>>> import numpy as np
>>> from numpy import linalg as LA
>>> np.set_printoptions(precision=2, suppress=True, linewidth=160)
>>> rd = lambda a: np.round(a, 2) + 0
>>> X = np.load("m.npy")
>>> X
array([[ 1,  0,  0,  0,  0,  0,  0,  0,  0,  0,  0],
       [-2,  1,  0,  0,  0,  0,  0,  0,  0,  0,  0],
       [ 0,  1,  1,  0,  0,  0,  0,  0,  0,  0,  0],
       [ 2,  0,  2,  1,  0,  0,  0,  0,  0,  0,  0],
       [-2,  3, -3, -1,  1,  0,  0,  0,  0,  0,  0],
       [ 1,  1,  3,  3,  2,  1,  0,  0,  0,  0,  0],
       [ 2,  0, -2,  3,  1, -3,  1,  0,  0,  0,  0],
       [-1, -1,  2,  2, -1, -1,  3,  1,  0,  0,  0],
       [-2, -2, -3, -3,  2,  1,  0, -3,  1,  0,  0],
       [ 3, -2,  2, -2, -3,  1, -2,  0,  2,  1,  0],
       [ 3, -3, -2,  1,  1,  1,  0,  0,  1, -1,  1]])
>>> # triangular, det is the product of the diagonal
>>> left, sv, vt = LA.svd(X)
>>> rd(sv)
array([8.83, 7.68, 6.54, 4.3 , 4.22, 2.31, 1.47, 1.1 , 0.44, 0.1 , 0.  ])
>>> Y = left[:, :10] @ np.diag(sv[:10]) @ vt[:10]
>>> rd(LA.norm(X - Y, 2)), rd(sv[10])
(np.float64(0.0), np.float64(0.0))
>>> LA.matrix_rank(X, rtol=0.05)
np.int64(8)
>>> rng = np.random.default_rng(975)
>>> lab = rng.integers(0, 3, 7)
>>> arr = np.triu((lab[:, None] == lab) & (rng.random((7, 7)) < 0.8), 1).astype(int)
>>> arr += arr.T
>>> arr
array([[0, 0, 0, 1, 0, 0, 0],
       [0, 0, 0, 0, 0, 1, 1],
       [0, 0, 0, 0, 1, 0, 0],
       [1, 0, 0, 0, 0, 0, 0],
       [0, 0, 1, 0, 0, 0, 0],
       [0, 1, 0, 0, 0, 0, 1],
       [0, 1, 0, 0, 0, 1, 0]])
>>> rd(LA.norm(arr[6] - arr[0]))
np.float64(1.73)
>>> rd(LA.norm(arr) ** 2 / LA.norm(arr, 2) ** 2)
np.float64(2.5)
>>> rd(LA.norm(arr, "nuc"))
np.float64(8.0)
>>> rd(LA.norm(arr, 2))
np.float64(2.0)
>>> rd(LA.norm(arr, axis=0))
array([1.  , 1.41, 1.  , 1.  , 1.  , 1.41, 1.41])
